$ ipython --no-banner

In [1]: import numpy as np

In [2]: import numpy.linalg as la

In [3]: np.set_printoptions(suppress=True, linewidth=160)

In [4]: data = np.loadtxt("x.csv", delimiter=",")

In [5]: data
Out[5]: 
array([[-3.,  5.,  2., -1., -4., -2.,  5.,  3., -3.,  1.,  5.],
       [-3., -4.,  3., -5., -1.,  5.,  0.,  3., -4.,  5.,  3.],
       [-3.,  1.,  3., -3., -5.,  3.,  1.,  4., -2., -5.,  5.],
       [-4.,  3.,  0., -2.,  5.,  3., -4.,  4.,  3.,  5.,  5.],
       [ 4., -4.,  0.,  3., -4., -2.,  4., -5., -5., -5.,  1.],
       [-3.,  4.,  5., -5.,  3.,  0.,  0.,  4.,  0., -4.,  5.],
       [ 0.,  1.,  3., -3., -4.,  4.,  5., -4.,  2.,  2.,  0.],
       [ 4., -2.,  2.,  3.,  4.,  0., -2.,  0.,  1.,  4.,  1.],
       [ 2.,  0., -3., -1.,  5., -4.,  0.,  3.,  3.,  4.,  5.],
       [ 5.,  2.,  0.,  4., -1.,  3.,  1.,  4., -4., -1., -5.],
       [ 3.,  1.,  2., -1., -3., -3.,  3.,  0., -3.,  2., -5.],
       [-2., -2., -3., -5., -2., -4., -5., -4.,  3., -1., -2.]])

In [6]: gram = data.T @ data

In [7]: print(la.matrix_rank(gram))
11

In [8]: np.round(la.svd(data, compute_uv=False) ** 2, 3)
Out[8]: array([440.64 , 341.576, 189.866, 140.151, 104.801,  91.367,  63.701,  43.234,  18.494,  11.092,   4.078])

In [9]: (data @ data.T).shape
Out[9]: (12, 12)

In [10]: np.diag(gram)
Out[10]: array([126.,  97.,  82., 134., 163., 117., 122., 148., 111., 159., 190.])
